$ python3 -q
>>> import numpy as np
>>> from numpy import linalg as LA
>>> np.set_printoptions(suppress=True, linewidth=200)
>>> data = np.load("layer14.npy")
>>> print(data)
[[ 4  4  8 -8]
 [ 4  4  8 -8]
 [-3 -3 -6  6]]
>>> # columns 0 and 1 are equal
>>> print(np.abs(np.diag(LA.qr(data)[1])) > 1e-9)
[ True False False]
>>> print(np.round(data @ LA.pinv(data) @ data, 2))
[[ 4.  4.  8. -8.]
 [ 4.  4.  8. -8.]
 [-3. -3. -6.  6.]]
>>> print(np.allclose(data[:-1].T @ LA.lstsq(data[:-1].T, data[-1])[0], data[-1]))
True
>>> print([round(float(x), 2) for x in LA.svd(data, compute_uv=False)[:3]])
[20.25, 0.0, 0.0]
>>> print(LA.cond(data) > 100)
True
>>> r0, g = data[0], data[2]
>>> print(r0 @ r0)
160
>>> pr = (r0 @ g) / (r0 @ r0) * r0
>>> print((g - pr) @ r0)
0.0
>>> print(LA.matrix_rank(np.outer(r0, g)))
1
>>> print(g - pr)
[0. 0. 0. 0.]
>>> print(np.round(LA.norm(r0 + g) ** 2 + LA.norm(r0 - g) ** 2, 2))
500.0
>>> left, sv, vt = LA.svd(data)
>>> V = vt[:(sv > 1e-8).sum()]
>>> rng = np.random.default_rng(3943)
>>> vec = data[0] + -1 * data[2] + rng.integers(2) * np.eye(4)[0]
>>> print(vec)
[  7.   7.  14. -14.]
>>> print(np.round(V.T @ V, 2))
[[ 0.1  0.1  0.2 -0.2]
 [ 0.1  0.1  0.2 -0.2]
 [ 0.2  0.2  0.4 -0.4]
 [-0.2 -0.2 -0.4  0.4]]
>>> print(np.round(np.diag(V.T @ V), 2))
[0.1 0.1 0.4 0.4]
>>> print(np.allclose(V.T @ V @ vec, vec))
True
>>> K, _ = LA.qr(np.array([[0.9, -1.8], [0.8, 0.7]]))
>>> print(K.round(2))
[[-0.75 -0.66]
 [-0.66  0.75]]
>>> # symmetric, so the eigenvalues are real
>>> vec = np.array([-4, -4])
>>> h1 = np.maximum(K @ vec, 0)
>>> print(np.round(K.T @ h1, 2))
[-4.22 -3.75]
>>> print(np.flatnonzero(h1 > 1e-9))
[0]
>>> print(h1.round(2))
[5.65 0.  ]
>>> print(np.round(np.maximum(K @ (3 * vec), 0), 2))
[16.94  0.  ]
>>> print(np.round(np.tanh(K @ vec), 2))
[ 1.   -0.32]
>>> print(np.round(np.maximum(K @ vec, 0) - np.maximum(-K @ vec, 0), 2))
[ 5.65 -0.33]
>>> print(np.round(LA.matrix_power(K, 2), 2) + 0)
[[1. 0.]
 [0. 1.]]
>>> print(np.round(LA.det(K), 2))
-1.0
>>> out = np.array([[-1, 0], [-1, 3], [1, 2]])
>>> A = np.kron(np.eye(3, dtype=int), out)
>>> print(A)
[[-1  0  0  0  0  0]
 [-1  3  0  0  0  0]
 [ 1  2  0  0  0  0]
 [ 0  0 -1  0  0  0]
 [ 0  0 -1  3  0  0]
 [ 0  0  1  2  0  0]
 [ 0  0  0  0 -1  0]
 [ 0  0  0  0 -1  3]
 [ 0  0  0  0  1  2]]
>>> proj = A @ LA.solve(A.T @ A, A.T)
>>> print(np.allclose(proj @ proj, proj))
True
>>> print(np.round(proj @ A[:, 5], 2))
[0. 0. 0. 0. 0. 0. 0. 3. 2.]
>>> print(np.trace(proj))
6.0
>>> print(proj.round(2))
[[ 0.34  0.26 -0.39  0.    0.    0.    0.    0.    0.  ]
 [ 0.26  0.89  0.16  0.    0.    0.    0.    0.    0.  ]
 [-0.39  0.16  0.76  0.    0.    0.    0.    0.    0.  ]
 [ 0.    0.    0.    0.34  0.26 -0.39  0.    0.    0.  ]
 [ 0.    0.    0.    0.26  0.89  0.16  0.    0.    0.  ]
 [ 0.    0.    0.   -0.39  0.16  0.76  0.    0.    0.  ]
 [ 0.    0.    0.    0.    0.    0.    0.34  0.26 -0.39]
 [ 0.    0.    0.    0.    0.    0.    0.26  0.89  0.16]
 [ 0.    0.    0.    0.    0.    0.   -0.39  0.16  0.76]]
>>> mat = np.load("mat.npy")
>>> print(mat.round(2))
[[ 1.    0.    0.    0.  ]
 [ 0.    0.87  0.    0.5 ]
 [ 0.    0.    1.    0.  ]
 [ 0.   -0.5   0.    0.87]]
>>> proj = np.triu(np.array([[-1, -2, -1, -3], [1, 2, 0, 1], [3, -3, 0, 2], [0, -1, 3, 2]]), 1) + np.eye(4)
>>> out = proj @ mat @ LA.inv(proj)
>>> print(round(LA.det(out), 2))
1.0
>>> print(LA.matrix_rank(out))
4
>>> print(out.round(2))
[[ 1.    1.77  0.   -2.37]
 [ 0.    0.37  0.    1.  ]
 [ 0.   -1.    1.    0.73]
 [ 0.   -0.5   0.    1.37]]
>>> print(np.allclose(mat, mat.T))
False
>>> print(np.round(LA.matrix_power(mat, 3), 2) + 0)
[[ 1.  0.  0.  0.]
 [ 0.  0.  0.  1.]
 [ 0.  0.  1.  0.]
 [ 0. -1.  0.  0.]]
>>> theta = np.radians(60)
>>> Rm = np.eye(4)
>>> Rm[3, 3] = Rm[0, 0] = np.cos(theta)
>>> Rm[3, 0], Rm[0, 3] = -np.sin(theta), np.sin(theta)
>>> print(Rm.round(2))
[[ 0.5   0.    0.    0.87]
 [ 0.    1.    0.    0.  ]
 [ 0.    0.    1.    0.  ]
 [-0.87  0.    0.    0.5 ]]
>>> out = mat @ Rm.T
>>> print(np.round(np.abs(out - mat).max(axis=0), 2))
[0.75 0.   0.   0.87]
>>> print(np.allclose(LA.norm(mat, axis=1), LA.norm(out, axis=1)))
True
>>> X = np.array([[-2, -1, 0], [1, 2, 3]])
>>> print(round(float(LA.norm(X[0], 1)), 2), round(LA.norm(X[0], np.inf), 2))
3.0 2.0
>>> print(np.round(LA.norm(X, axis=1), 2))
[2.24 3.74]
>>> left, sv, vt = LA.svd(X, full_matrices=False)
>>> print(np.round(left.T @ left, 2) + 0)
[[1. 0.]
 [0. 1.]]
>>> print(np.round(vt @ vt.T, 2) + 0)
[[1. 0.]
 [0. 1.]]
>>> print(left.shape, sv.shape, vt.shape)
(2, 2) (2,) (2, 3)
>>> print(np.round(np.abs(vt[0]), 2))
[0.42 0.56 0.71]
>>> print(np.allclose(left * sv @ vt, X))
True
>>> def softmax(z):
...     e = np.exp(z - z.max(axis=-1, keepdims=True))
...     return e / e.sum(axis=-1, keepdims=True)
... 
>>> print(np.round(softmax(X[0]), 2))
[0.09 0.24 0.67]
>>> print(np.round(softmax(X[0] + -2), 2))
[0.09 0.24 0.67]
>>> scores = X @ X.T / np.sqrt(3)
>>> print(np.round(softmax(scores), 2) + 0)
[[0.99 0.01]
 [0.   1.  ]]
>>> print(softmax(scores).round(6).argmax(axis=1))
[0 1]
>>> print(np.round(softmax(scores + np.triu(np.full(scores.shape, -np.inf), 1)), 2) + 0)
[[1. 0.]
 [0. 1.]]
